In [1]: import numpy as np

In [2]: import numpy.linalg as la

In [3]: np.set_printoptions(suppress=True, linewidth=120)

In [4]: A = np.abs(np.array([[-1, 1, 0, 1, -2, 1],
   ...:     [-3, 1, 4, -3, -2, -1],
   ...:     [-4, 2, -1, -3, 1, -1],
   ...:     [3, 5, 2, 1, -2, -4],
   ...:     [-4, 5, 5, 2, 0, 3],
   ...:     [-2, 1, 5, 1, -3, -4]])) + np.eye(6)

In [5]: A = A / A.sum(axis=1, keepdims=True)

In [6]: A.round(2)
Out[6]: 
array([[0.29, 0.14, 0.  , 0.14, 0.29, 0.14],
       [0.2 , 0.13, 0.27, 0.2 , 0.13, 0.07],
       [0.31, 0.15, 0.15, 0.23, 0.08, 0.08],
       [0.17, 0.28, 0.11, 0.11, 0.11, 0.22],
       [0.2 , 0.25, 0.25, 0.1 , 0.05, 0.15],
       [0.12, 0.06, 0.29, 0.06, 0.18, 0.29]])

In [7]: # a transition matrix

In [8]: np.round(np.sort(np.abs(la.eigvals(A)))[::-1], 2)
Out[8]: array([1.  , 0.19, 0.19, 0.16, 0.15, 0.08])

In [9]: np.round(la.matrix_power(A, 100), 2)
Out[9]: 
array([[0.22, 0.17, 0.17, 0.14, 0.15, 0.16],
       [0.22, 0.17, 0.17, 0.14, 0.15, 0.16],
       [0.22, 0.17, 0.17, 0.14, 0.15, 0.16],
       [0.22, 0.17, 0.17, 0.14, 0.15, 0.16],
       [0.22, 0.17, 0.17, 0.14, 0.15, 0.16],
       [0.22, 0.17, 0.17, 0.14, 0.15, 0.16]])

In [10]: pr = np.eye(6)[5]

In [11]: for _ in range(5):
    ...:     pr = pr @ A
    ...:     print(pr.round(2))
    ...: 
[0.12 0.06 0.29 0.06 0.18 0.29]
[0.22 0.15 0.2  0.14 0.13 0.17]
[0.22 0.16 0.17 0.14 0.15 0.16]
[0.22 0.17 0.17 0.14 0.15 0.16]
[0.22 0.17 0.17 0.14 0.15 0.16]

In [12]: vec = np.array([0, 2, 1, 3, 0, 0])

In [13]: h1 = np.maximum(A @ vec, 0)

In [14]: h1.round(2)
Out[14]: array([0.71, 1.13, 1.15, 1.  , 1.05, 0.59])

In [15]: np.round(np.maximum(A @ vec, 0) - np.maximum(-A @ vec, 0), 2)
Out[15]: array([0.71, 1.13, 1.15, 1.  , 1.05, 0.59])

In [16]: np.flatnonzero(h1 > 1e-9)
Out[16]: array([0, 1, 2, 3, 4, 5])
